% python3 -q
>>> import numpy as np
>>> from numpy import linalg as LA
>>> np.set_printoptions(precision=2, suppress=True, linewidth=160)
>>> M = np.load("layer17.npy")
>>> print(M)
[[ 39.16   3.53 -35.38]
 [ 31.44   0.96 -27.93]
 [ 20.76  -2.04 -17.71]
 [ 19.52  -2.33 -16.54]
 [ 16.65  -2.94 -13.82]
 [  9.79  -3.93  -7.44]
 [  6.31  -4.01  -4.28]
 [  3.52  -3.67  -1.84]
 [  2.45  -3.36  -0.96]
 [ -0.09  -0.58   0.4 ]
 [  0.01   0.04  -0.04]
 [  0.07   0.18  -0.21]
 [  0.34   0.35  -0.92]
 [  0.37   0.3   -1.02]
 [  0.39  -0.1   -1.33]
 [  0.24  -0.88  -1.44]
 [  0.18  -1.08  -1.43]
 [ -0.07  -1.81  -1.35]
 [ -3.06  -7.94   0.87]
 [-11.14 -20.64   8.12]
 [-19.78 -32.65  16.23]
 [-20.21 -33.23  16.64]]
>>> d = LA.norm(M[:, None] - M[None], axis=-1)
>>> d[0].round(6).argsort(kind="stable")[:4]
array([0, 1, 2, 3])
>>> np.unravel_index(d.round(6).argmax(), d.shape)
(np.int64(0), np.int64(21))
>>> Ac = (M - M.mean(axis=0)) / M.std(axis=0)
>>> Ac.std(axis=0)
array([1., 1., 1.])
>>> np.argwhere(np.abs(Ac) > 2)
array([[ 0,  0],
       [ 0,  2],
       [20,  1],
       [21,  1]])
>>> c = LA.lstsq(np.delete(Ac, 2, axis=1), Ac[:, 2])[0]
>>> round(1 - np.var(Ac[:, 2] - np.delete(Ac, 2, axis=1) @ c), 2)
np.float64(0.99)
>>> round(LA.norm(M, 1), 2), np.round(LA.norm(M, np.inf), 2)
(np.float64(205.55), np.float64(78.07))
>>> np.round(LA.norm(M) ** 2 / LA.norm(M, 2) ** 2, 2)
np.float64(1.24)
>>> np.round(LA.norm(M, "nuc"), 2)
np.float64(143.39)
>>> LA.norm(M, axis=1).argmax()
np.int64(0)
>>> O, R = LA.qr(M)
>>> round(abs(R[0, 0]), 2), round(float(LA.norm(M[:, 0])), 2)
(np.float64(68.55), 68.55)
>>> print(O.shape, R.shape)
(22, 3) (3, 3)
>>> O @ R
array([[ 39.16,   3.53, -35.38],
       [ 31.44,   0.96, -27.93],
       [ 20.76,  -2.04, -17.71],
       [ 19.52,  -2.33, -16.54],
       [ 16.65,  -2.94, -13.82],
       [  9.79,  -3.93,  -7.44],
       [  6.31,  -4.01,  -4.28],
       [  3.52,  -3.67,  -1.84],
       [  2.45,  -3.36,  -0.96],
       [ -0.09,  -0.58,   0.4 ],
       [  0.01,   0.04,  -0.04],
       [  0.07,   0.18,  -0.21],
       [  0.34,   0.35,  -0.92],
       [  0.37,   0.3 ,  -1.02],
       [  0.39,  -0.1 ,  -1.33],
       [  0.24,  -0.88,  -1.44],
       [  0.18,  -1.08,  -1.43],
       [ -0.07,  -1.81,  -1.35],
       [ -3.06,  -7.94,   0.87],
       [-11.14, -20.64,   8.12],
       [-19.78, -32.65,  16.23],
       [-20.21, -33.23,  16.64]])
>>> np.round(np.trace(O @ O.T), 2)
np.float64(3.0)
>>> cov = np.cov(M, rowvar=False)
>>> M.std(axis=0)
array([13.94,  9.87, 11.92])
>>> print(np.polyfit(M[:, 1], M[:, 2], 1))
[-0.8  -8.36]
>>> np.argwhere(np.triu(np.abs(np.corrcoef(M.T)) > 0.8, 1))
array([[0, 2]])
>>> print(np.corrcoef(M.T))
[[ 1.    0.67 -1.  ]
 [ 0.67  1.   -0.66]
 [-1.   -0.66  1.  ]]
>>> print(LA.eigvalsh(cov)[::-1])
[404.6   49.21   0.52]
>>> feats = np.load("data.npy")
>>> feats
array([[0.25, 0.  , 0.38, 0.38],
       [0.  , 0.57, 0.  , 0.43],
       [0.4 , 0.  , 0.2 , 0.4 ],
       [0.5 , 0.  , 0.  , 0.5 ]])
>>> Ac = M - M.mean(axis=0)
>>> vecs = LA.svd(Ac)[2][:2]
>>> out = Ac - Ac @ vecs.T @ vecs
>>> print(np.round(LA.norm(out) / LA.norm(Ac), 2))
0.03
>>> print(np.diag(vecs.T @ vecs))
[0.57 1.   0.43]
>>> out.std(axis=0)
array([0.46, 0.01, 0.54])
>>> LA.norm(out, axis=1).round(6).argmax()
np.int64(7)
>>> O = feats.astype(float).copy()
>>> for j in range(4):
...     O[:, j] -= O[:, :j] @ (O[:, :j].T @ O[:, j])
...     O[:, j] /= LA.norm(O[:, j])
... 
>>> np.round(O.T @ feats, 2) + 0
array([[0.69, 0.  , 0.25, 0.73],
       [0.  , 0.57, 0.  , 0.43],
       [0.  , 0.  , 0.34, 0.1 ],
       [0.  , 0.  , 0.  , 0.05]])
>>> print(np.round(O.T @ O, 2) + 0)
[[1. 0. 0. 0.]
 [0. 1. 0. 0.]
 [0. 0. 1. 0.]
 [0. 0. 0. 1.]]
>>> E = np.load("x.npy")
>>> E
array([[-3.87,  1.74, -6.78],
       [-4.96, -3.33,  2.43],
       [ 5.02,  4.37, -4.24],
       [-1.77, -0.66,  0.32],
       [-0.12,  1.04, -1.61],
       [-0.18, -0.06, -0.56],
       [-4.06, -1.37,  0.  ],
       [ 3.92, -0.8 ,  4.79],
       [-4.11, -0.16, -2.23],
       [ 0.13,  2.47, -4.46],
       [ 4.48,  1.9 ,  0.09],
       [ 4.7 ,  5.53, -6.26]])
>>> LA.matrix_rank(E, rtol=0.1)
np.int64(2)
>>> np.abs(LA.svd(E)[2][-1])
array([0.34, 0.83, 0.44])
>>> [round(float(x), 2) for x in LA.svd(E, compute_uv=False)[:3]]
[15.67, 12.27, 0.63]
>>> O, vecs = LA.qr(E[:, :2])[0], LA.qr(E[:, 2:])[0]
>>> sig = LA.svd(O.T @ vecs, compute_uv=False)
>>> print((sig > 0.9).sum())
1
>>> vec = np.array([1, -7, 0])
>>> a = np.maximum(E @ vec, 0)
>>> np.maximum(E @ (3 * vec), 0)
array([ 0.  , 55.05,  0.  ,  8.55,  0.  ,  0.72, 16.59, 28.56,  0.  ,  0.  ,  0.  ,  0.  ])
>>> np.flatnonzero(a > 1e-9)
array([1, 3, 5, 6, 7])
>>> print(E * (a > 1e-9)[:, None])
[[-0.    0.   -0.  ]
 [-4.96 -3.33  2.43]
 [ 0.    0.   -0.  ]
 [-1.77 -0.66  0.32]
 [-0.    0.   -0.  ]
 [-0.18 -0.06 -0.56]
 [-4.06 -1.37  0.  ]
 [ 3.92 -0.8   4.79]
 [-0.   -0.   -0.  ]
 [ 0.    0.   -0.  ]
 [ 0.    0.    0.  ]
 [ 0.    0.   -0.  ]]
>>> E.T @ a
array([-81.24, -78.19,  90.97])
>>> np.maximum(E @ vec, 0) - np.maximum(-E @ vec, 0)
array([-16.05,  18.35, -25.57,   2.85,  -7.4 ,   0.24,   5.53,   9.52,  -2.99, -17.16,  -8.82, -34.01])
>>> a
array([ 0.  , 18.35,  0.  ,  2.85,  0.  ,  0.24,  5.53,  9.52,  0.  ,  0.  ,  0.  ,  0.  ])
>>> J = np.loadtxt("out17.csv", delimiter=",")
>>> print(J)
[[ 0.  0.  0.]
 [ 0. -1.  0.]
 [ 0.  0.  0.]
 [ 0. -1.  0.]
 [ 0. -1.  0.]
 [ 0.  0.  0.]
 [-2.  3. -3.]
 [ 0. -2.  0.]
 [-2.  3. -3.]
 [ 0.  0.  0.]
 [-2.  3. -3.]
 [ 0. -1.  0.]
 [ 0. -1.  0.]
 [ 0.  0.  0.]
 [ 0. -2.  0.]
 [ 0. -1.  0.]
 [ 0.  0.  0.]
 [ 0.  0.  0.]
 [ 0.  0.  0.]
 [ 0.  0.  0.]
 [ 0.  0.  0.]
 [ 0. -1.  0.]
 [ 0.  0.  0.]
 [ 0. -1.  0.]
 [ 0.  0.  0.]]
>>> r = LA.matrix_rank(J)
>>> r
np.int64(2)
>>> ns = LA.svd(J)[2][r:].T
>>> [int(LA.matrix_rank(J[:, :j + 1])) for j in range(3)]
[1, 2, 2]
>>> np.round(ns @ ns.T, 2) + 0
array([[ 0.69,  0.  , -0.46],
       [ 0.  ,  0.  ,  0.  ],
       [-0.46,  0.  ,  0.31]])
>>> [int(LA.matrix_rank(J[:i])) for i in range(1, len(J) + 1)]
[0, 1, 1, 1, 1, 1, 2, 2, 2, 2, 2, 2, 2, 2, 2, 2, 2, 2, 2, 2, 2, 2, 2, 2, 2]
>>> [int(LA.matrix_rank(np.delete(J, i, axis=0))) for i in range(25)]
[2, 2, 2, 2, 2, 2, 2, 2, 2, 2, 2, 2, 2, 2, 2, 2, 2, 2, 2, 2, 2, 2, 2, 2, 2]
>>> Uu, sig, VT = LA.svd(J)
>>> np.argmax(sig[:-1] / (sig[1:] + 1e-6)) + 1
np.int64(2)
>>> out = Uu[:, :2] @ np.diag(sig[:2]) @ VT[:2]
>>> round(float(LA.norm(J - out) / LA.norm(J)), 2)
0.0
>>> round(LA.norm(J - out, 2), 2), np.round(sig[2], 2)
(np.float64(0.0), np.float64(0.0))
>>> np.round(J @ LA.pinv(J) @ J, 2) + 0
array([[ 0.,  0.,  0.],
       [ 0., -1.,  0.],
       [ 0.,  0.,  0.],
       [ 0., -1.,  0.],
       [ 0., -1.,  0.],
       [ 0.,  0.,  0.],
       [-2.,  3., -3.],
       [ 0., -2.,  0.],
       [-2.,  3., -3.],
       [ 0.,  0.,  0.],
       [-2.,  3., -3.],
       [ 0., -1.,  0.],
       [ 0., -1.,  0.],
       [ 0.,  0.,  0.],
       [ 0., -2.,  0.],
       [ 0., -1.,  0.],
       [ 0.,  0.,  0.],
       [ 0.,  0.,  0.],
       [ 0.,  0.,  0.],
       [ 0.,  0.,  0.],
       [ 0.,  0.,  0.],
       [ 0., -1.,  0.],
       [ 0.,  0.,  0.],
       [ 0., -1.,  0.],
       [ 0.,  0.,  0.]])
>>> np.unique(J.round(6), axis=0).shape
(4, 3)
>>> try:
...     LA.inv(J)
... except LA.LinAlgError as e:
...     print(e)
... 
Last 2 dimensions of the array must be square
>>> np.abs(np.diag(LA.qr(J)[1])) > 1e-9
array([ True,  True, False])
>>> round(float(np.trace(LA.pinv(J) @ J)), 2)
2.0
>>> np.allclose(J[:-1].T @ LA.lstsq(J[:-1].T, J[-1])[0], J[-1])
True
>>> K = np.load("block6.npy")
>>> print(K)
[[-1 -1 -1]
 [-1 -2 -2]
 [-1 -2 -3]]
>>> rng = np.random.default_rng(15946)
>>> lab = rng.permutation(3)
>>> lab
array([1, 0, 2])
>>> out = K[lab][:, lab]
>>> print(np.sort(np.abs(LA.eigvals(out))))
[0.31 0.64 5.05]
>>> def softmax(z):
...     e = np.exp(z - z.max(axis=-1, keepdims=True))
...     return e / e.sum(axis=-1, keepdims=True)
... 
>>> print(softmax(K[2]))
[0.67 0.24 0.09]
>>> print(np.round(softmax(10 * K[2]), 2) + 0)
[1. 0. 0.]
>>> scores = K @ K.T / np.sqrt(3)
>>> softmax(scores)[2] @ K
array([-1.  , -1.99, -2.83])
>>> vec = np.array([5, -2, 2])
>>> rhs = K @ vec
>>> c, lr = np.zeros(3), 1 / LA.norm(K, 2) ** 2
>>> for i in range(15):
...     c -= lr * K.T @ (K @ c - rhs)
...     if i % 5 == 0: print(i, round(LA.norm(K @ c - rhs), 2))
... 
0 1.95
5 1.87
10 1.8
>>> c
array([1.09, 1.07, 1.28])
>>> np.round(LA.cond(K), 2)
np.float64(16.39)
>>> vec = np.array([2, -1, -2])
>>> rhs = K @ vec
>>> rhs
array([1, 4, 6])
>>> print(LA.solve(K.T, K[1]))
[-0.  1. -0.]
>>> LA.solve(K, -2 * rhs)
array([-4.,  2.,  4.])
>>> data = np.load("m.npy")
>>> data
array([[  7.65, -12.26,  11.35],
       [ 11.37,  12.43,   5.66],
       [-14.17,   5.21,  10.25]])
>>> Ac = J - J.mean(axis=0)
>>> vecs = LA.svd(Ac)[2][:2]
>>> out = Ac - Ac @ vecs.T @ vecs
>>> np.round(np.cov(Ac @ vecs.T, rowvar=False), 2) + 0
array([[3.02, 0.  ],
       [0.  , 0.19]])
>>> round(float(LA.norm(out) / LA.norm(Ac)), 2)
0.0
>>> np.round(LA.det(data.T), 2)
np.float64(5832.0)
>>> round(float(LA.det(2 * data)), 2), round(float(LA.det(data)), 2)
(46656.0, 5832.0)
>>> print(round(float(np.einsum("ii->", data)), 2))
30.32
>>> np.round(LA.det(data[::-1]), 2)
np.float64(-5832.0)
>>> (data - data.T) / 2
array([[  0.  , -11.82,  12.76],
       [ 11.82,   0.  ,   0.22],
       [-12.76,  -0.22,   0.  ]])
>>> LA.determinant(data)
Traceback (most recent call last):
  File "<python-input-112>", line 1, in <module>
    LA.determinant(data)
    ^^^^^^^^^^^^^^
AttributeError: module 'numpy.linalg' has no attribute 'determinant'
>>> print(np.allclose(data, data.T))
False
>>> data.inv()
Traceback (most recent call last):
  File "<python-input-114>", line 1, in <module>
    data.inv()
    ^^^^^^^^
AttributeError: 'numpy.ndarray' object has no attribute 'inv'
>>> assert data == data.T
Traceback (most recent call last):
  File "<python-input-115>", line 1, in <module>
    assert data == data.T
           ^^^^^^^^^^^^^^
ValueError: The truth value of an array with more than one element is ambiguous. Use a.any() or a.all()
>>> F = np.loadtxt("run18.csv", delimiter=",")
>>> F
array([[-3., -3.,  0.,  0.,  0.,  0.],
       [ 5., -1.,  0.,  0.,  0.,  0.],
       [ 2., -5.,  0.,  0.,  0.,  0.],
       [ 0.,  0., -3., -3.,  0.,  0.],
       [ 0.,  0.,  5., -1.,  0.,  0.],
       [ 0.,  0.,  2., -5.,  0.,  0.],
       [ 0.,  0.,  0.,  0., -3., -3.],
       [ 0.,  0.,  0.,  0.,  5., -1.],
       [ 0.,  0.,  0.,  0.,  2., -5.]])
>>> vec = np.array([-1, -1, 1, 2, 0, 1])
>>> rhs = F @ vec
>>> np.round(LA.lstsq(F, rhs)[0], 2) + 0
array([-1., -1.,  1.,  2.,  0.,  1.])
>>> rhs
array([ 6., -4.,  3., -9.,  3., -8., -3., -1., -5.])
>>> try:
...     LA.solve(F, rhs)
... except LA.LinAlgError as e:
...     print(repr(e))
... 
LinAlgError('Last 2 dimensions of the array must be square')
>>> LA.solve(F.T @ F, F.T @ rhs)
array([-1., -1.,  1.,  2.,  0.,  1.])
>>> rhs = rhs + 0.02 * rng.normal(size=9)
>>> rhs
array([ 5.99, -4.  ,  2.97, -9.  ,  3.03, -8.02, -3.01, -1.02, -5.03])
>>> c, *_ = LA.lstsq(F, rhs)
>>> [round(float(LA.norm(LA.solve(F.T @ F + lam * np.eye(6), F.T @ rhs))), 2) for lam in (0, 1, 10, 100)]
[2.83, 2.74, 2.14, 0.67]
>>> c.round(2) + 0
array([-1.  , -0.99,  1.  ,  2.  ,  0.  ,  1.  ])
>>> np.round(F.T @ (rhs - F @ c), 2) + 0
array([0., 0., 0., 0., 0., 0.])
